In [1]: import numpy as np

In [2]: from numpy import linalg as LA

In [3]: np.set_printoptions(suppress=True, linewidth=200)

In [4]: W0 = np.loadtxt("test6.csv", delimiter=",")

In [5]: W0.round(2)
Out[5]: 
array([[0.27, 0.09, 0.18, 0.45],
       [0.18, 0.18, 0.45, 0.18],
       [0.21, 0.36, 0.21, 0.21],
       [0.31, 0.38, 0.15, 0.15]])

In [6]: # row-stochastic, so 1 is an eigenvalue

In [7]: out = W0 / LA.norm(W0, axis=1, keepdims=True)

In [8]: gram = out @ out.T

In [9]: gram.round(2)
Out[9]: 
array([[1.  , 0.74, 0.78, 0.71],
       [0.74, 1.  , 0.84, 0.75],
       [0.78, 0.84, 1.  , 0.97],
       [0.71, 0.75, 0.97, 1.  ]])

In [10]: out = LA.inv(W0)

In [11]: np.round(LA.det(W0) * out, 2) + 0
Out[11]: 
array([[ 0.01,  0.01, -0.06,  0.05],
       [-0.01, -0.01,  0.03, -0.01],
       [ 0.  ,  0.02,  0.  ,  0.  ],
       [ 0.01, -0.01,  0.03, -0.02]])

In [12]: np.round(LA.inv(out), 2)
Out[12]: 
array([[0.27, 0.09, 0.18, 0.45],
       [0.18, 0.18, 0.45, 0.18],
       [0.21, 0.36, 0.21, 0.21],
       [0.31, 0.38, 0.15, 0.15]])

In [13]: ev, evecs = LA.eig(W0)

In [14]: np.round(np.sort(LA.eigvals(LA.inv(W0))), 2)
Out[14]: array([-6.42, -4.93,  1.  ,  5.52])

In [15]: round(np.prod(ev), 2)
Out[15]: np.float64(0.01)

In [16]: np.round(np.sort(np.abs(LA.eigvals(W0)))[::-1], 2)
Out[16]: array([1.  , 0.2 , 0.18, 0.16])

In [17]: np.round(LA.matrix_power(W0, 2), 2)
Out[17]: 
array([[0.27, 0.28, 0.2 , 0.25],
       [0.24, 0.28, 0.24, 0.24],
       [0.24, 0.24, 0.28, 0.24],
       [0.23, 0.21, 0.29, 0.27]])

In [18]: np.round(LA.matrix_power(W0, 100), 2)
Out[18]: 
array([[0.24, 0.25, 0.25, 0.25],
       [0.24, 0.25, 0.25, 0.25],
       [0.24, 0.25, 0.25, 0.25],
       [0.24, 0.25, 0.25, 0.25]])

In [19]: p = np.eye(4)[0]

In [20]: for _ in range(3):
    ...:     p = p @ W0
    ...:     print(p.round(2))
    ...: 
[0.27 0.09 0.18 0.45]
[0.27 0.28 0.2  0.25]
[0.24 0.24 0.26 0.25]
